$ python -q
>>> import numpy as np
>>> from numpy import linalg as LA
>>> np.set_printoptions(precision=2, suppress=True, linewidth=100)
>>> def rnd(a):
...     return np.round(a, 2) + 0
... 
>>> M = np.load("m.npy")
>>> rnd(M)
array([[0.08, 0.08, 0.03, 0.18, 0.18],
       [0.08, 0.08, 0.03, 0.18, 0.18],
       [0.03, 0.03, 0.01, 0.06, 0.06],
       [0.18, 0.18, 0.06, 0.42, 0.42],
       [0.18, 0.18, 0.06, 0.42, 0.42]])
>>> [round(float(x), 2) for x in LA.svd(M, compute_uv=False)[:3]]
[1.0, 0.0, 0.0]
>>> LA.cond(M) > 100
np.True_
>>> rnd(LA.norm(M, 2) / LA.norm(M))
np.float64(1.0)
>>> np.argsort(-LA.norm(M, axis=0).round(6), kind="stable")[:3]
array([3, 4, 0])
>>> U, s, VT = LA.svd(M)
>>> vecs = VT[:(s > 1e-8).sum()]
>>> rng = np.random.default_rng(7022)
>>> vec = M[4] + 2 * M[2] + rng.integers(2) * np.eye(5)[4]
>>> rnd(vec)
array([0.23, 0.23, 0.08, 0.54, 0.54])
>>> rnd(np.diag(vecs.T @ vecs))
array([0.08, 0.08, 0.01, 0.42, 0.42])
>>> rnd(LA.norm(vec - vecs.T @ vecs @ vec))
np.float64(0.0)
>>> LA.matrix_rank(np.vstack([M, vec]))
np.int64(1)
>>> O, _ = LA.qr(np.array([[-3.1, -0.7, 0.2, 1.0],
...     [0.2, 0.3, 0.9, -0.6],
...     [0.0, 1.2, 0.8, 0.9],
...     [-1.7, 1.4, -0.8, -0.7]]))
>>> X = 4 * O
>>> rnd(X)
array([[-3.5 ,  1.48, -1.18,  0.4 ],
       [ 0.23, -0.61, -2.47, -3.08],
       [ 0.  , -2.41, -2.24,  2.27],
       [-1.92, -2.77,  1.86, -1.09]])
>>> w1 = np.array([[-2, 5, 0, 1], [-3, -3, 5, 3], [5, 5, -1, -1], [5, -5, -3, 4]])
>>> coef = np.array([0, 0, 1, 0])
>>> act = np.maximum(X @ w1 + coef, 0)
>>> LA.matrix_rank(act)
np.int64(4)
>>> (act > 0).astype(int)
array([[0, 0, 1, 1],
       [0, 1, 1, 0],
       [1, 0, 0, 1],
       [1, 1, 0, 0]])
>>> cent = np.array([[1, 0, 4], [1, 0, 2], [8, 5, 2], [5, 9, 5]])
>>> (act @ cent).round(6).argmax(axis=1)
array([0, 0, 2, 2])
>>> u = np.array([1, 5, 7, 5])
>>> other = X + np.outer(u, np.eye(4)[1])
>>> rnd(other)
array([[-3.5 ,  2.48, -1.18,  0.4 ],
       [ 0.23,  4.39, -2.47, -3.08],
       [ 0.  ,  4.59, -2.24,  2.27],
       [-1.92,  2.23,  1.86, -1.09]])
>>> vec = np.array([2, 0, 1, 3])
>>> y = other @ vec
>>> rnd(y)
array([ -6.99, -11.26,   4.58,  -5.25])
>>> rnd(LA.solve(other.T, other[3]))
array([0., 0., 0., 1.])
>>> rnd(LA.solve(other, y + other[:, 2]))
array([2., 0., 2., 3.])
>>> rnd(LA.solve(other, other[:, 0]))
array([1., 0., 0., 0.])
>>> rnd(LA.solve(other, 4 * y))
array([ 8.,  0.,  4., 12.])
>>> t = rng.uniform(0, 2 * np.pi, 32)
>>> O, _ = LA.qr(np.array([[0.1, 0.6],
...     [-0.3, -0.9],
...     [-1.3, -0.2],
...     [0.2, -1.4],
...     [2.7, -0.2],
...     [-2.0, -1.4],
...     [0.9, 0.6],
...     [-0.2, 0.0],
...     [0.5, 2.2],
...     [-1.4, -0.6],
...     [0.4, 0.4]]))
>>> arr = 20 * np.c_[np.cos(t), np.sin(t)] @ O.T
>>> rnd(arr)
array([[  0.03,   0.74,   6.57,  -2.31, -14.2 ,   9.11,  -4.13,   1.04,  -0.59,   6.72,  -1.71],
       [ -0.42,  -0.16,  -6.58,   3.29,  14.65,  -8.39,   3.82,  -1.06,  -0.84,  -6.48,   1.49],
       [  2.37,  -2.82,   5.45,  -7.67, -14.26,   3.17,  -1.57,   0.99,   8.04,   4.04,  -0.06],
       [ -1.83,   3.32,   5.47,   2.6 ,  -9.88,  11.05,  -4.9 ,   0.77,  -7.22,   6.82,  -2.5 ],
       [ -0.78,   0.36,  -6.54,   4.14,  14.92,  -7.66,   3.51,  -1.07,  -2.14,  -6.2 ,   1.27],
       [ -0.5 ,  -0.05,  -6.58,   3.48,  14.72,  -8.24,   3.76,  -1.06,  -1.13,  -6.42,   1.44],
       [  3.69,  -5.16,   1.91,  -9.68,  -8.01,  -4.23,   1.71,   0.5 ,  13.2 ,  -0.47,   1.63],
       [  0.33,   0.3 ,   6.59,  -3.06, -14.56,   8.57,  -3.9 ,   1.06,   0.51,   6.54,  -1.54],
       [  3.59,  -4.94,   2.55,  -9.66,  -9.28,  -3.15,   1.22,   0.59,  12.77,   0.25,   1.41],
       [ -0.83,   1.96,   6.28,  -0.11, -12.67,  10.31,  -4.62,   0.95,  -3.69,   6.99,  -2.13],
       [ -3.6 ,   5.43,   1.44,   8.31,   0.67,   8.74,  -3.75,   0.04, -13.22,   3.85,  -2.46],
       [  3.77,  -5.48,   0.16,  -9.27,  -4.3 ,  -6.82,   2.87,   0.22,  13.66,  -2.32,   2.14],
       [  3.65,  -5.47,  -1.09,  -8.57,  -1.49,  -8.35,   3.57,   0.02,  13.39,  -3.52,   2.4 ],
       [  0.79,  -0.38,   6.53,  -4.17, -14.93,   7.63,  -3.5 ,   1.07,   2.19,   6.18,  -1.26],
       [  2.91,  -4.7 ,  -3.74,  -5.84,   5.01, -10.66,   4.66,  -0.44,  10.97,  -5.76,   2.67],
       [ -3.75,   5.5 ,   0.16,   9.12,   3.6 ,   7.23,  -3.06,  -0.17, -13.64,   2.63,  -2.21],
       [  0.6 ,  -0.1 ,   6.57,  -3.72, -14.8 ,   8.04,  -3.67,   1.07,   1.49,   6.34,  -1.38],
       [ -3.73,   5.5 ,   0.49,   8.95,   2.86,   7.65,  -3.25,  -0.12, -13.58,   2.95,  -2.29],
       [ -2.47,   4.15,   4.6 ,   4.46,  -7.33,  11.03,  -4.85,   0.6 ,  -9.44,   6.35,  -2.64],
       [  3.13,  -4.95,  -3.2 ,  -6.56,   3.62, -10.32,   4.49,  -0.34,  11.7 ,  -5.35,   2.65],
       [  3.47,  -5.31,  -2.08,  -7.77,   0.84,  -9.38,   4.05,  -0.15,  12.81,  -4.41,   2.55],
       [ -3.28,   5.12,   2.75,   7.09,  -2.49,   9.97,  -4.33,   0.26, -12.21,   4.99,  -2.62],
       [ -0.46,   1.43,   6.44,  -1.08, -13.42,   9.85,  -4.43,   0.99,  -2.35,   6.92,  -1.96],
       [  3.71,  -5.22,   1.71,  -9.67,  -7.59,  -4.56,   1.85,   0.46,  13.31,  -0.69,   1.7 ],
       [ -1.25,   1.07,  -6.38,   5.24,  15.07,  -6.56,   3.04,  -1.07,  -3.86,  -5.72,   0.96],
       [  3.71,  -5.49,  -0.67,  -8.84,  -2.45,  -7.86,   3.35,   0.09,  13.53,  -3.13,   2.32],
       [  2.56,  -4.27,  -4.44,  -4.75,   6.89, -10.98,   4.83,  -0.57,   9.77,  -6.24,   2.65],
       [ -3.4 ,   4.57,  -3.34,   9.47,  10.79,   1.7 ,  -0.58,  -0.71, -12.  ,  -1.19,  -1.09],
       [ -0.51,   1.5 ,   6.43,  -0.96, -13.34,   9.91,  -4.46,   0.99,  -2.52,   6.93,  -1.98],
       [ -3.45,   5.29,   2.15,   7.71,  -1.  ,   9.44,  -4.08,   0.16, -12.75,   4.47,  -2.56],
       [ -0.73,   0.29,  -6.55,   4.02,  14.89,  -7.77,   3.56,  -1.07,  -1.96,  -6.24,   1.3 ],
       [  1.73,  -1.81,   6.09,  -6.32, -14.95,   5.25,  -2.48,   1.05,   5.65,   5.11,  -0.6 ]])
>>> U, s, VT = LA.svd(arr)
>>> np.argmax(s[:-1] / (s[1:] + 1e-6)) + 1
np.int64(2)
>>> other = U[:, :2] @ np.diag(s[:2]) @ VT[:2]
>>> LA.matrix_rank(arr, rtol=0.05)
np.int64(2)
>>> rnd(LA.norm(arr - other, 2)), rnd(s[2])
(np.float64(0.0), np.float64(0.0))
